$ python3 -q
>>> import numpy as np
>>> from numpy import linalg as LA
>>> np.set_printoptions(precision=3, suppress=True, linewidth=200, floatmode="fixed")
>>> r0 = np.array([-3, 2, 3, 0, 2, -3, -2, 2, 3, 3, 3]) + 0.5
>>> arr = np.eye(11) - 2 * np.outer(r0, r0) / (r0 @ r0)
>>> arr
array([[ 0.849,  0.151,  0.211,  0.030,  0.151, -0.151, -0.091,  0.151,  0.211,  0.211,  0.211],
       [ 0.151,  0.849, -0.211, -0.030, -0.151,  0.151,  0.091, -0.151, -0.211, -0.211, -0.211],
       [ 0.211, -0.211,  0.704, -0.042, -0.211,  0.211,  0.127, -0.211, -0.296, -0.296, -0.296],
       [ 0.030, -0.030, -0.042,  0.994, -0.030,  0.030,  0.018, -0.030, -0.042, -0.042, -0.042],
       [ 0.151, -0.151, -0.211, -0.030,  0.849,  0.151,  0.091, -0.151, -0.211, -0.211, -0.211],
       [-0.151,  0.151,  0.211,  0.030,  0.151,  0.849, -0.091,  0.151,  0.211,  0.211,  0.211],
       [-0.091,  0.091,  0.127,  0.018,  0.091, -0.091,  0.946,  0.091,  0.127,  0.127,  0.127],
       [ 0.151, -0.151, -0.211, -0.030, -0.151,  0.151,  0.091,  0.849, -0.211, -0.211, -0.211],
       [ 0.211, -0.211, -0.296, -0.042, -0.211,  0.211,  0.127, -0.211,  0.704, -0.296, -0.296],
       [ 0.211, -0.211, -0.296, -0.042, -0.211,  0.211,  0.127, -0.211, -0.296,  0.704, -0.296],
       [ 0.211, -0.211, -0.296, -0.042, -0.211,  0.211,  0.127, -0.211, -0.296, -0.296,  0.704]])
>>> print(LA.svd(arr, compute_uv=False))
[1.000 1.000 1.000 1.000 1.000 1.000 1.000 1.000 1.000 1.000 1.000]
>>> print(np.round(arr.T @ arr, 3) + 0)
[[1.000 0.000 0.000 0.000 0.000 0.000 0.000 0.000 0.000 0.000 0.000]
 [0.000 1.000 0.000 0.000 0.000 0.000 0.000 0.000 0.000 0.000 0.000]
 [0.000 0.000 1.000 0.000 0.000 0.000 0.000 0.000 0.000 0.000 0.000]
 [0.000 0.000 0.000 1.000 0.000 0.000 0.000 0.000 0.000 0.000 0.000]
 [0.000 0.000 0.000 0.000 1.000 0.000 0.000 0.000 0.000 0.000 0.000]
 [0.000 0.000 0.000 0.000 0.000 1.000 0.000 0.000 0.000 0.000 0.000]
 [0.000 0.000 0.000 0.000 0.000 0.000 1.000 0.000 0.000 0.000 0.000]
 [0.000 0.000 0.000 0.000 0.000 0.000 0.000 1.000 0.000 0.000 0.000]
 [0.000 0.000 0.000 0.000 0.000 0.000 0.000 0.000 1.000 0.000 0.000]
 [0.000 0.000 0.000 0.000 0.000 0.000 0.000 0.000 0.000 1.000 0.000]
 [0.000 0.000 0.000 0.000 0.000 0.000 0.000 0.000 0.000 0.000 1.000]]
>>> LA.norm(arr, axis=0)
array([1.000, 1.000, 1.000, 1.000, 1.000, 1.000, 1.000, 1.000, 1.000, 1.000, 1.000])
>>> LA.pinv(arr)
array([[ 0.849,  0.151,  0.211,  0.030,  0.151, -0.151, -0.091,  0.151,  0.211,  0.211,  0.211],
       [ 0.151,  0.849, -0.211, -0.030, -0.151,  0.151,  0.091, -0.151, -0.211, -0.211, -0.211],
       [ 0.211, -0.211,  0.704, -0.042, -0.211,  0.211,  0.127, -0.211, -0.296, -0.296, -0.296],
       [ 0.030, -0.030, -0.042,  0.994, -0.030,  0.030,  0.018, -0.030, -0.042, -0.042, -0.042],
       [ 0.151, -0.151, -0.211, -0.030,  0.849,  0.151,  0.091, -0.151, -0.211, -0.211, -0.211],
       [-0.151,  0.151,  0.211,  0.030,  0.151,  0.849, -0.091,  0.151,  0.211,  0.211,  0.211],
       [-0.091,  0.091,  0.127,  0.018,  0.091, -0.091,  0.946,  0.091,  0.127,  0.127,  0.127],
       [ 0.151, -0.151, -0.211, -0.030, -0.151,  0.151,  0.091,  0.849, -0.211, -0.211, -0.211],
       [ 0.211, -0.211, -0.296, -0.042, -0.211,  0.211,  0.127, -0.211,  0.704, -0.296, -0.296],
       [ 0.211, -0.211, -0.296, -0.042, -0.211,  0.211,  0.127, -0.211, -0.296,  0.704, -0.296],
       [ 0.211, -0.211, -0.296, -0.042, -0.211,  0.211,  0.127, -0.211, -0.296, -0.296,  0.704]])
>>> round(float(arr[:, 2] @ arr[:, 6]), 3)
0.0
